>>> import numpy as np
>>> import numpy.linalg as la
>>> np.set_printoptions(suppress=True, linewidth=140)
>>> rnd = lambda a: np.round(a, 3) + 0
>>> feats = np.load("sample12.npy")
>>> feats
array([[-2,  4,  0,  0, -3, -5, -1],
       [ 1,  2, -5, -4,  5,  1, -5],
       [ 0,  5, -2, -1,  4,  1, -4],
       [ 5,  2, -3, -5,  3,  3,  2],
       [-5,  5,  3,  1, -4,  1,  2],
       [ 2, -5, -1,  3, -3, -2,  4],
       [-5,  2, -3, -3,  1, -2,  3]])
>>> u, r1 = feats[3], feats[2]
>>> u @ u
np.int64(85)
>>> u @ r1
np.int64(28)
>>> pr = (u @ r1) / (u @ u) * u
>>> rnd(pr)
array([ 1.647,  0.659, -0.988, -1.647,  0.988,  0.988,  0.659])
>>> rnd(r1 - pr)
array([-1.647,  4.341, -1.012,  0.647,  3.012,  0.012, -4.659])
>>> np.outer(u, r1)
array([[  0,  25, -10,  -5,  20,   5, -20],
       [  0,  10,  -4,  -2,   8,   2,  -8],
       [  0, -15,   6,   3, -12,  -3,  12],
       [  0, -25,  10,   5, -20,  -5,  20],
       [  0,  15,  -6,  -3,  12,   3, -12],
       [  0,  15,  -6,  -3,  12,   3, -12],
       [  0,  10,  -4,  -2,   8,   2,  -8]])
>>> B = np.array([[1, 3], [5, 1], [0, 4], [1, 3], [4, 3], [3, 0], [3, 1]])
>>> np.vstack([feats, B.T]).shape
(9, 7)
>>> np.einsum("ik,kj->ij", feats, B)
array([[-12, -12],
       [ 15, -17],
       [ 31,   2],
       [ 37,   1],
       [ 14,  -5],
       [-26,   1],
       [  9, -28]])
>>> np.einsum("ik,kj->ji", feats, B)
array([[-12,  15,  31,  37,  14, -26,   9],
       [-12, -17,   2,   1,  -5,   1, -28]])
>>> np.einsum("ij->j", feats)
array([ -4,  15, -11,  -9,   3,  -3,   1])
>>> np.einsum("ij,ij->i", feats, feats)
array([55, 97, 63, 85, 81, 68, 61])
>>> B.T @ feats.T
array([[-12,  15,  31,  37,  14, -26,   9],
       [-12, -17,   2,   1,  -5,   1, -28]])
>>> u = np.array([-5, 1])
>>> np.correlate(feats[5], feats[0], "full")
array([ -2,  -5,  20,  17,  -9,  16,  -9,  -8,   2, -18,  -2,  20,  -8])
>>> Q, R = la.qr(feats)
>>> rnd(np.abs(np.diag(R)))
array([9.165, 9.11 , 6.709, 3.74 , 4.931, 3.925, 4.14 ])
>>> np.trace(Q @ Q.T)
np.float64(7.0)
>>> F = np.array([[0, 2, 0, 2], [1, 3, 1, 3], [0, 2, 0, 2], [1, 3, 1, 3]])
>>> rnd(la.eigvals(F).sum().real)
np.float64(6.0)
>>> rnd(la.det(F[::-1]))
np.float64(0.0)
>>> np.kron(np.eye(2, dtype=int), F)
array([[0, 2, 0, 2, 0, 0, 0, 0],
       [1, 3, 1, 3, 0, 0, 0, 0],
       [0, 2, 0, 2, 0, 0, 0, 0],
       [1, 3, 1, 3, 0, 0, 0, 0],
       [0, 0, 0, 0, 0, 2, 0, 2],
       [0, 0, 0, 0, 1, 3, 1, 3],
       [0, 0, 0, 0, 0, 2, 0, 2],
       [0, 0, 0, 0, 1, 3, 1, 3]])
>>> X = np.loadtxt("w.csv", delimiter=",")
>>> X
array([[ 0.4  , -0.3  ,  0.2  , -0.992, -1.1  , -0.5  ],
       [-0.3  , -1.2  , -0.4  , -1.491, -0.8  , -0.8  ],
       [ 0.7  ,  1.6  ,  1.3  ,  0.514, -0.1  ,  0.3  ],
       [ 0.1  , -0.9  , -1.3  ,  0.511, -1.5  ,  0.3  ],
       [-1.5  , -0.4  , -0.9  , -0.567, -1.2  , -0.3  ],
       [-1.1  , -0.6  , -0.4  , -0.849,  0.9  , -0.4  ],
       [-0.7  , -0.5  , -0.1  ,  1.648,  0.1  ,  0.8  ],
       [-1.   , -1.4  , -0.2  ,  0.917,  0.8  ,  0.5  ],
       [-1.3  ,  0.6  ,  1.2  , -3.064,  1.8  , -1.5  ],
       [ 0.3  , -0.1  , -0.9  ,  0.636,  2.3  ,  0.3  ],
       [ 0.4  ,  0.5  ,  0.7  ,  0.441,  0.6  ,  0.2  ],
       [-1.1  ,  0.1  , -0.1  , -0.965, -1.4  , -0.5  ],
       [-0.2  , -0.8  ,  2.2  , -2.499,  1.   , -1.3  ],
       [ 1.9  ,  0.4  ,  0.9  , -3.834,  0.5  , -2.   ],
       [-0.1  ,  0.4  ,  0.3  ,  0.315, -0.5  ,  0.1  ],
       [ 1.   , -0.9  , -0.3  , -1.496, -0.1  , -0.7  ],
       [ 0.8  ,  0.8  ,  1.2  ,  1.072,  0.7  ,  0.6  ],
       [ 0.   , -0.7  ,  1.   ,  0.549, -1.   ,  0.2  ],
       [ 0.3  ,  3.   , -1.   ,  1.197,  1.5  ,  0.6  ],
       [-0.2  , -0.2  , -0.9  ,  1.896, -0.2  ,  0.9  ],
       [-0.5  , -0.9  ,  0.4  ,  2.581, -2.3  ,  1.3  ],
       [ 2.5  ,  2.   ,  0.4  , -4.336,  0.2  , -2.2  ],
       [-0.6  ,  0.7  ,  0.1  ,  0.742, -0.8  ,  0.4  ]])
>>> vec = np.array([-2, 3, 5, -1, -4, 0])
>>> target = X @ vec
>>> rnd(la.lstsq(X, target)[0])
array([-2.,  3.,  5., -1., -4.,  0.])
>>> rnd(la.solve(X.T @ X, X.T @ target))
array([-2.,  3.,  5., -1., -4.,  0.])
>>> rng = np.random.default_rng(710280)
>>> target = target + 0.02 * rng.normal(size=23)
>>> rnd(target)
array([  4.69 ,  -0.312,   9.795,  -3.917,   2.677,  -4.349,  -2.678,  -7.337,   6.277, -15.229,   1.341,   8.569,   7.531,   3.724,
         4.592,  -4.308,   2.944,   6.333,  -3.806,  -5.822,   6.931,   6.536,   6.269])
>>> b, *_ = la.lstsq(X, target)
>>> rnd(b)
array([-2.004,  3.002,  5.006, -1.061, -4.002,  0.116])
>>> rnd(X.T @ (target - X @ b))
array([0., 0., 0., 0., 0., 0.])
>>> b.round()
array([-2.,  3.,  5., -1., -4.,  0.])
